% python3 -q
>>> import numpy as np
>>> import numpy.linalg as la
>>> np.set_printoptions(precision=3, suppress=True, linewidth=140, sign=" ")
>>> Y = np.array([[-2, 0, -2, 2], [-2, 2, 1, 0], [1, 2, -1, 0], [-2, 1, 0, 2]])
>>> K = Y - Y.T
>>> K
array([[ 0,  2, -3,  4],
       [-2,  0, -1, -1],
       [ 3,  1,  0,  0],
       [-4,  1,  0,  0]])
>>> Y = np.array([[2, 1], [1, 2], [2, 0], [1, 3]])
>>> print(np.vstack([K, Y.T]).shape)
(6, 4)
>>> np.einsum("ik,kj->ji", K, Y)
array([[ 0, -7,  7, -7],
       [16, -5,  5, -2]])
>>> np.einsum("ik,kj->ij", K, Y)
array([[ 0, 16],
       [-7, -5],
       [ 7,  5],
       [-7, -2]])
>>> np.einsum("ij,ij->i", K, K)
array([ 29,   6,  10,  17])
>>> la.matrix_rank(np.vstack([K, Y.T]))
np.int64(4)
>>> print(round(la.det(K.T), 3))
49.0
>>> np.einsum("ij,ji->", K, K)
np.int64(-62)
>>> print(np.round(la.det(K[::-1]), 3))
49.0
>>> np.round(la.det(2 * K), 3), round(float(la.det(K)), 3)
(np.float64(784.0), 49.0)
>>> rng = np.random.default_rng(822)
>>> Y = K + rng.integers(-2, 3, (4, 2)) @ rng.integers(-2, 3, (2, 4))
>>> Y
array([[ 1,  1, -5,  5],
       [-1, -1,  1, -1],
       [ 2,  2, -6,  1],
       [-4,  1,  0,  0]])
>>> la.matrix_rank(Y - K, tol=1e-8)
np.int64(2)
>>> np.round(la.svd(Y - K, compute_uv=False), 3) + 0
array([ 6.868,  2.199,  0.   ,  0.   ])
>>> t3 = np.stack([Y, -3 * Y, Y[::-1]])
>>> la.norm(t3, axis=(1, 2))
array([ 10.863,  32.588,  10.863])
>>> la.matrix_rank(t3)
array([ 4,  4,  4])
>>> t3.shape
(3, 4, 4)
>>> basis = np.sign(np.array([[-2, -3, 1], [-1, 3, 1], [1, 1, -1]]))
>>> Y = (np.tril(basis, -1) + np.eye(3)) @ (np.triu(basis, 1) + np.eye(3))
>>> w = np.array([1, 1, 0])
>>> W0 = np.rint(Y * w @ la.inv(Y)) + 0
>>> W0
array([[ 3.,  1., -1.],
       [ 0.,  1.,  0.],
       [ 6.,  3., -2.]])
>>> hat = np.triu(np.array([[3, 0, 0], [1, 4, 0], [4, 4, 2]]), 1) + np.eye(3)
>>> Y = hat @ W0 @ la.inv(hat)
>>> Y
array([[ 3.,  1., -1.],
       [ 0.,  1.,  0.],
       [ 6.,  3., -2.]])
>>> print(la.matrix_rank(Y))
2
>>> arr = np.load("arr.npy")
>>> arr
array([[ 0, -8,  0,  3],
       [ 8,  0, -3,  0],
       [ 0,  5,  0, -1],
       [-5,  0,  1,  0]])
>>> left, sv, vt = la.svd(arr)
>>> sv
array([ 9.925,  9.925,  0.705,  0.705])
>>> Y = left[:, :2] @ np.diag(sv[:2]) @ vt[:2]
>>> round(la.norm(arr - Y) / la.norm(arr), 3)
np.float64(0.071)
>>> np.round(np.abs(arr - Y).max(), 3)
np.float64(0.576)
>>> J = np.load("mat.npy")
>>> J
array([[ 0,  2,  2],
       [ 2, -6, -6],
       [ 2, -6, -6]])
>>> print(np.round(J @ la.pinv(J) @ J, 3) + 0)
[[ 0.  2.  2.]
 [ 2. -6. -6.]
 [ 2. -6. -6.]]
>>> np.round(np.trace(la.pinv(J) @ J), 3)
np.float64(2.0)
>>> print(np.allclose(J[:-1].T @ la.lstsq(J[:-1].T, J[-1])[0], J[-1]))
True
>>> la.lstsq(J[:-1].T, J[-1])[2]
np.int32(2)
>>> np.abs(np.diag(la.qr(J)[1])) > 1e-9
array([ True,  True, False])
